$ ipython --no-banner

In [1]: import numpy as np

In [2]: np.set_printoptions(precision=3, suppress=True, linewidth=140, legacy="1.25")

In [3]: def tidy(a):
   ...:     return np.round(a, 3) + 0
   ...: 

In [4]: feats = np.load("out18.npy")

In [5]: feats
Out[5]: 
array([[ 3.871,  7.406,  6.071,  5.541],
       [ 0.895,  1.497,  1.235,  1.082],
       [ 4.012,  7.573,  5.929,  5.473],
       [ 2.432,  4.436,  3.58 ,  3.14 ],
       [ 1.666,  3.098,  2.618,  2.112],
       [ 0.747,  1.486,  1.335,  1.24 ],
       [ 0.711,  1.661,  1.263,  1.112],
       [ 3.16 ,  5.761,  4.831,  4.33 ],
       [-0.04 ,  0.065, -0.138, -0.06 ],
       [ 3.978,  7.284,  6.037,  5.427],
       [ 0.122, -0.069, -0.043,  0.12 ],
       [-0.036,  0.104, -0.021,  0.046],
       [ 1.488,  2.889,  2.358,  2.475],
       [ 3.136,  6.021,  4.668,  4.422],
       [ 1.639,  3.001,  2.572,  2.105],
       [ 3.383,  5.962,  4.635,  4.403],
       [ 0.033, -0.008, -0.033,  0.066],
       [ 2.561,  4.405,  3.744,  3.227],
       [ 0.776,  1.343,  1.321,  1.238]])

In [6]: Xc = feats - feats.mean(axis=1)
Traceback (most recent call last):
  Cell In[6], line 1
    Xc = feats - feats.mean(axis=1)
ValueError: operands could not be broadcast together with shapes (19,4) (19,) 


In [7]: Xc = feats - feats.mean(axis=0)

In [8]: left, sig, Vt = np.linalg.svd(Xc, full_matrices=False)

In [9]: tidy((sig ** 2).sum() ** 2 / (sig ** 4).sum())
Out[9]: 1.004

In [10]: np.abs(Vt[0]).argmax()
Out[10]: 1

In [11]: tidy(Vt[0] * np.sign(Vt[0, np.abs(Vt[0]).argmax()]))
Out[11]: array([0.342, 0.635, 0.514, 0.464])

In [12]: B = np.c_[feats[:, :3] @ np.array([[1, 1, 2], [2, 1, 1], [0, 0, 2]]), np.array([4, 9, -2, 3, 4, 3, 6, -3, -3, -3, 2, 2, -7, -3, -2, -4, -2, -5, 7])]

In [13]: tidy(B)
Out[13]: 
array([[18.683, 11.277, 27.29 ,  4.   ],
       [ 3.889,  2.392,  5.757,  9.   ],
       [19.158, 11.585, 27.455, -2.   ],
       [11.304,  6.868, 16.46 ,  3.   ],
       [ 7.862,  4.764, 11.666,  4.   ],
       [ 3.719,  2.233,  5.65 ,  3.   ],
       [ 4.033,  2.372,  5.609,  6.   ],
       [14.682,  8.921, 21.743, -3.   ],
       [ 0.09 ,  0.025, -0.291, -3.   ],
       [18.546, 11.262, 27.314, -3.   ],
       [-0.016,  0.053,  0.089,  2.   ],
       [ 0.172,  0.068, -0.01 ,  2.   ],
       [ 7.266,  4.377, 10.581, -7.   ],
       [15.178,  9.157, 21.629, -3.   ],
       [ 7.641,  4.64 , 11.423, -2.   ],
       [15.307,  9.345, 21.998, -4.   ],
       [ 0.017,  0.025, -0.008, -2.   ],
       [11.371,  6.966, 17.015, -5.   ],
       [ 3.462,  2.119,  5.537,  7.   ]])

In [14]: tidy(np.linalg.norm(B - feats @ np.linalg.lstsq(feats, B)[0], axis=0))
Out[14]: array([ 0.   ,  0.   ,  0.   , 17.398])

In [15]: dist = np.linalg.norm(feats[:, None] - feats[None], axis=-1)

In [16]: np.linalg.matrix_rank(dist ** 2)
Out[16]: 6

In [17]: dist.mean(axis=1).argmax()
Out[17]: 2

In [18]: dist.shape
Out[18]: (19, 19)

In [19]: np.unravel_index(dist.round(6).argmax(), dist.shape)
Out[19]: (2, 8)

In [20]: arr = np.load("data.npy")

In [21]: arr
Out[21]: 
array([[4, 0, 2, 4, 4, 2, 4, 4],
       [0, 4, 0, 0, 4, 2, 2, 2],
       [2, 0, 1, 2, 2, 1, 2, 2],
       [4, 0, 2, 4, 4, 2, 4, 4],
       [4, 4, 2, 4, 8, 4, 6, 6],
       [2, 2, 1, 2, 4, 2, 3, 3],
       [4, 2, 2, 4, 6, 3, 5, 5],
       [4, 2, 2, 4, 6, 3, 5, 5]])

In [22]: # equal to its transpose

In [23]: left, sig, Vt = np.linalg.svd(arr)

In [24]: V = Vt[:(sig > 1e-8).sum()]

In [25]: rng = np.random.default_rng(496161)

In [26]: vec = arr[1] + -2 * arr[4] + rng.integers(2) * np.eye(8)[4]

In [27]: vec
Out[27]: array([ -8.,  -4.,  -4.,  -8., -11.,  -6., -10., -10.])

In [28]: np.allclose(V.T @ V @ vec, vec)
Out[28]: False

In [29]: tidy(np.diag(V.T @ V))
Out[29]: array([0.273, 0.547, 0.068, 0.273, 0.373, 0.093, 0.186, 0.186])

In [30]: np.linalg.matrix_rank(np.vstack([arr, vec]))
Out[30]: 3
